In [1]: import numpy as np

In [2]: np.set_printoptions(precision=1, suppress=True, linewidth=140, floatmode="fixed")

In [3]: mat = np.load("w.npy")

In [4]: print(mat)
[[-5  0 14]
 [ 3  8  0]
 [ 0  0  0]
 [-2  2  7]
 [-5  0 14]
 [ 5  6 -7]
 [ 0  0  0]
 [ 0  0  0]
 [-2  2  7]
 [ 5  6 -7]
 [ 0  0  0]
 [-2  2  7]
 [-2  2  7]
 [ 0  0  0]
 [-3 -2  7]
 [-3 -2  7]
 [ 0  0  0]
 [-3 -2  7]
 [ 5  6 -7]
 [ 0  0  0]
 [ 5  6 -7]
 [-5  0 14]
 [-3 -2  7]
 [-2  2  7]
 [ 0  0  0]
 [ 2  4  0]
 [-5  0 14]
 [-3 -2  7]]

In [5]: x0 = np.array([-3, 2, -1])

In [6]: target = mat @ x0

In [7]: print(np.round(np.linalg.pinv(mat) @ mat, 1) + 0)
[[1.0 0.0 0.0]
 [0.0 1.0 0.0]
 [0.0 0.0 1.0]]

In [8]: print(target)
[ 1  7  0  3  1  4  0  0  3  4  0  3  3  0 -2 -2  0 -2  4  0  4  1 -2  3  0  2  1 -2]

In [9]: print(np.linalg.solve(mat.T @ mat, mat.T @ target))
[-3.0  2.0 -1.0]

In [10]: rng = np.random.default_rng(27)

In [11]: target = target + 0.3 * rng.normal(size=28)

In [12]: print(target.round(1) + 0)
[ 1.4  7.2  0.3  2.7  1.3  3.9 -0.1  0.3  2.9  3.6 -0.1  2.6  2.4  0.0 -1.9 -2.6  0.0 -1.9  4.1 -0.4  3.9  0.9 -1.9  2.6  0.1  2.3  0.3
 -1.9]

In [13]: beta, *_ = np.linalg.lstsq(mat, target)

In [14]: print(np.round(np.linalg.norm(target - mat @ beta), 1))
1.5

In [15]: print([round(float(np.linalg.norm(np.linalg.solve(mat.T @ mat + lam * np.eye(3), mat.T @ target))), 2) for lam in (0, 1, 10, 100)])
[3.34, 1.68, 0.8, 0.57]

In [16]: print(np.round(mat.T @ (target - mat @ beta), 1) + 0)
[0.0 0.0 0.0]

In [17]: Q, vecs = np.linalg.qr(mat[:, :1])[0], np.linalg.qr(mat[:, 1:])[0]

In [18]: sv = np.linalg.svd(Q.T @ vecs, compute_uv=False)

In [19]: print(np.degrees(np.arccos(sv.clip(0, 1))))
[3.6]

In [20]: print(round(np.linalg.norm(Q @ Q.T - vecs @ vecs.T, 2), 1))
1.0

In [21]: E = np.loadtxt("arr.csv", delimiter=",")

In [22]: print(E)
[[ 0.2 -1.2  0.9 -0.3 -1.2]
 [-0.2  0.8  1.7  0.3  0.4]
 [-0.6 -1.3  0.2 -0.1  1.4]
 [-0.8 -0.3 -0.2  1.7 -0.5]
 [-1.7  0.3 -0.1 -0.9 -0.5]]

In [23]: print(np.round(np.linalg.norm(E, 2), 1))
2.0

In [24]: print(np.round(np.linalg.norm(E[1] - E[3]), 1))
2.8

In [25]: print(round(float(E[1] @ E[3]), 1))
-0.0

In [26]: print(round(np.linalg.norm(E, "nuc"), 1))
10.0

In [27]: print(round(float(np.linalg.norm(E[1], 1)), 1), round(float(np.linalg.norm(E[1], np.inf)), 1))
3.5 1.7

In [28]: gram = E.T @ E

In [29]: print(np.linalg.matrix_rank(gram))
5

In [30]: print((E @ E.T).shape)
(5, 5)

In [31]: print(np.linalg.svd(E, compute_uv=False) ** 2)
[4.0 4.0 4.0 4.0 4.0]

In [32]: print(gram.round(1) + 0)
[[4.0 0.0 0.0 0.0 0.0]
 [0.0 4.0 0.0 0.0 0.0]
 [0.0 0.0 4.0 0.0 0.0]
 [0.0 0.0 0.0 4.0 0.0]
 [0.0 0.0 0.0 0.0 4.0]]

In [33]: T = np.stack([E, 4 * E, E[::-1]])

In [34]: print(np.linalg.matrix_rank(T.reshape(3, -1)))
2

In [35]: print(T.sum(axis=0))
[[-0.5 -5.9  4.6 -2.4 -6.5]
 [-2.0  3.8  8.5  3.4  1.4]
 [-3.4 -7.8  1.4 -0.4  8.4]
 [-4.3 -0.6  0.7  9.0 -2.0]
 [-8.3  0.1  0.5 -4.8 -3.5]]

In [36]: print((T @ E.T).shape)
(3, 5, 5)

In [37]: W = np.array([[2, -1], [1, -2], [3, 0], [-1, 0], [-2, -2]])

In [38]: beta = np.array([1, 2])

In [39]: hid = np.maximum(E @ W + beta, 0)

In [40]: print(np.linalg.matrix_rank(hid))
2

In [41]: print((hid > 0).astype(int))
[[1 1]
 [1 0]
 [0 1]
 [0 1]
 [0 1]]

In [42]: W2 = np.array([[4, -3, 2], [3, -5, 5]])

In [43]: print((hid @ W2).round(6).argmax(axis=1))
[2 0 2 2 2]

In [44]: M = np.loadtxt("layer19.csv", delimiter=",")

In [45]: print(M)
[[ 0.0  2.0 -2.0]
 [ 2.0  0.0 -1.0]
 [-2.0 -1.0  4.0]]

In [46]: labels = rng.permutation(3)

In [47]: print(labels)
[0 1 2]

In [48]: other = M[labels][:, labels]

In [49]: print(np.sort(np.abs(np.linalg.eigvals(other))))
[0.7 2.1 5.4]

In [50]: print(np.diag(other))
[0.0 0.0 4.0]

In [51]: print(round(float(np.linalg.det(other)), 1), round(float(np.linalg.det(M[labels])), 1))
-8.0 -8.0

In [52]: print(np.allclose(other, M))
True

In [53]: print(other)
[[ 0.0  2.0 -2.0]
 [ 2.0  0.0 -1.0]
 [-2.0 -1.0  4.0]]

In [54]: print(np.trace(other))
4.0

In [55]: other = np.linalg.inv(M)

In [56]: print(other)
[[0.1 0.8 0.2]
 [0.8 0.5 0.5]
 [0.2 0.5 0.5]]

In [57]: print(np.round(np.linalg.inv(other), 1) + 0)
[[ 0.0  2.0 -2.0]
 [ 2.0  0.0 -1.0]
 [-2.0 -1.0  4.0]]

In [58]: print(round(np.linalg.det(M) * np.linalg.det(other), 1))
1.0

In [59]: arr = np.array([[0, 1, 0, 0], [1, 0, 0, 0], [0, 0, 0, 0], [0, 0, 0, 0]])

In [60]: ev, vecs = np.linalg.eigh(arr)

In [61]: print((ev > 1e-8).sum(), (ev < -1e-8).sum())
1 1

In [62]: print(ev.sum(), np.trace(arr))
0.0 0

In [63]: print(np.linalg.svd(arr, compute_uv=False))
[1.0 1.0 0.0 0.0]

In [64]: print(np.unique(ev.round(6) + 0, return_counts=True)[1])
[1 2 1]

In [65]: print(np.linalg.eigvalsh(arr + -2 * np.eye(4)))
[-3.0 -2.0 -2.0 -1.0]

In [66]: print(ev)
[-1.0  0.0  0.0  1.0]

In [67]: print(round(np.linalg.norm(arr[0] - arr[3]), 1))
1.0

In [68]: print(arr[0] @ arr[3])
0

In [69]: print(round(np.linalg.norm(arr[0], 1), 1), np.round(np.linalg.norm(arr[0], np.inf), 1))
1.0 1.0

In [70]: print(np.linalg.norm(arr, axis=1).argmax())
0

In [71]: K = np.loadtxt("a.csv", delimiter=",")

In [72]: print(K)
[[  9.0  -4.0  -6.0   4.0]
 [-32.0 -13.0   0.0 -16.0]
 [ 32.0   8.0  -5.0  16.0]
 [  4.0  16.0  12.0   3.0]]

In [73]: T = np.stack([K, 3 * K, K[::-1]])

In [74]: print(np.linalg.matrix_rank(T.reshape(3, -1)))
2

In [75]: print(np.einsum("bij,cij->bc", T, T))
[[ 3392.0 10176.0 -2944.0]
 [10176.0 30528.0 -8832.0]
 [-2944.0 -8832.0  3392.0]]

In [76]: print(np.linalg.matrix_rank(T))
[4 4 4]

In [77]: proj = np.triu(np.array([[3, -2, -3], [1, -2, 1], [1, -3, 2]]), 1) + np.eye(3)

In [78]: other = proj @ M @ np.linalg.inv(proj)

In [79]: print(np.poly(other))
[ 1.0 -4.0 -9.0  8.0]

In [80]: print(proj @ M - M @ proj)
[[  2.0   3.0 -12.0]
 [ -2.0   3.0  10.0]
 [  0.0  -4.0  -5.0]]

In [81]: theta = np.radians(72)

In [82]: R = np.eye(4)

In [83]: R[3, 3] = R[0, 0] = np.cos(theta)

In [84]: R[3, 0], R[0, 3] = -np.sin(theta), np.sin(theta)

In [85]: print(R)
[[ 0.3  0.0  0.0  1.0]
 [ 0.0  1.0  0.0  0.0]
 [ 0.0  0.0  1.0  0.0]
 [-1.0  0.0  0.0  0.3]]

In [86]: other = K @ R.T

In [87]: print(np.allclose(K @ K.T, other @ other.T))
True

In [88]: print(other)
[[  6.6  -4.0  -6.0  -7.3]
 [-25.1 -13.0   0.0  25.5]
 [ 25.1   8.0  -5.0 -25.5]
 [  4.1  16.0  12.0  -2.9]]

In [89]: print(np.allclose(np.linalg.norm(K, axis=1), np.linalg.norm(other, axis=1)))
True
